>>> import numpy as np
>>> np.set_printoptions(precision=4, suppress=True, linewidth=200)
>>> rnd = lambda a: np.round(a, 4) + 0
>>> M = np.loadtxt("data.csv", delimiter=",")
>>> M
array([[ 2.9   , -1.    , -0.2   , -0.4   ,  0.1   ,  0.9   ],
       [ 2.8564, -0.9852, -0.2185, -0.4498,  0.1139,  0.9201],
       [ 2.9   ,  0.1   , -0.4   ,  0.9   ,  2.1   ,  0.8   ]])
>>> x = np.array([3, -2, -1, 0, 3, -1])
>>> rnd((M * x).sum(axis=1))
array([10.3   , 10.1797, 14.4   ])
>>> np.linalg.norm(M @ x) <= np.linalg.norm(M, 2) * np.linalg.norm(x) + 1e-9
np.True_
>>> x = np.array([4, 6, 6, 1, 4, 5])
>>> h1 = np.maximum(M @ x, 0)
>>> rnd(M.T @ h1)
array([117.964 , -15.2693, -12.9449,  13.2674,  50.4034,  34.5958])
>>> np.maximum(M @ (3 * x), 0)
array([26.7   , 26.4291, 69.3   ])
>>> h1
array([ 8.9   ,  8.8097, 23.1   ])
>>> M * (h1 > 1e-9)[:, None]
array([[ 2.9   , -1.    , -0.2   , -0.4   ,  0.1   ,  0.9   ],
       [ 2.8564, -0.9852, -0.2185, -0.4498,  0.1139,  0.9201],
       [ 2.9   ,  0.1   , -0.4   ,  0.9   ,  2.1   ,  0.8   ]])
>>> F = np.load("arr.npy")
>>> F
array([[ 1, -1, -1,  1,  1, -1, -1,  1],
       [ 1,  1,  1,  1, -1, -1, -1, -1],
       [ 1,  1, -1, -1,  1,  1, -1, -1],
       [ 1,  1, -1, -1, -1, -1,  1,  1]])
>>> W1 = np.array([[0, 1, 0, 2, 2, 3],
...     [1, 3, 1, 2, 1, 1],
...     [3, 1, 3, 2, 2, 3],
...     [0, 3, 1, 2, 1, 0],
...     [3, 3, 2, 2, 1, 0],
...     [2, 2, 3, 1, 0, 0],
...     [2, 3, 0, 1, 2, 1],
...     [3, 1, 0, 3, 2, 3]])
>>> b = np.array([2, 1, -1, 0, -2, 1])
>>> H = np.maximum(F @ W1 + b, 0)
>>> (H > 0).astype(int)
array([[0, 0, 0, 1, 0, 1],
       [0, 0, 0, 1, 0, 1],
       [0, 1, 1, 0, 0, 0],
       [0, 0, 0, 1, 1, 1]])
>>> (H > 0).mean(axis=0)
array([0.  , 0.25, 0.25, 0.75, 0.25, 0.75])
>>> basis = np.array([[5, 2, 6], [0, 6, 3], [0, 7, 4], [2, 9, 4], [1, 0, 1], [0, 9, 5]])
>>> H @ basis
array([[ 6, 45, 22],
       [ 2, 45, 24],
       [ 0, 19, 10],
       [ 3, 63, 35]])
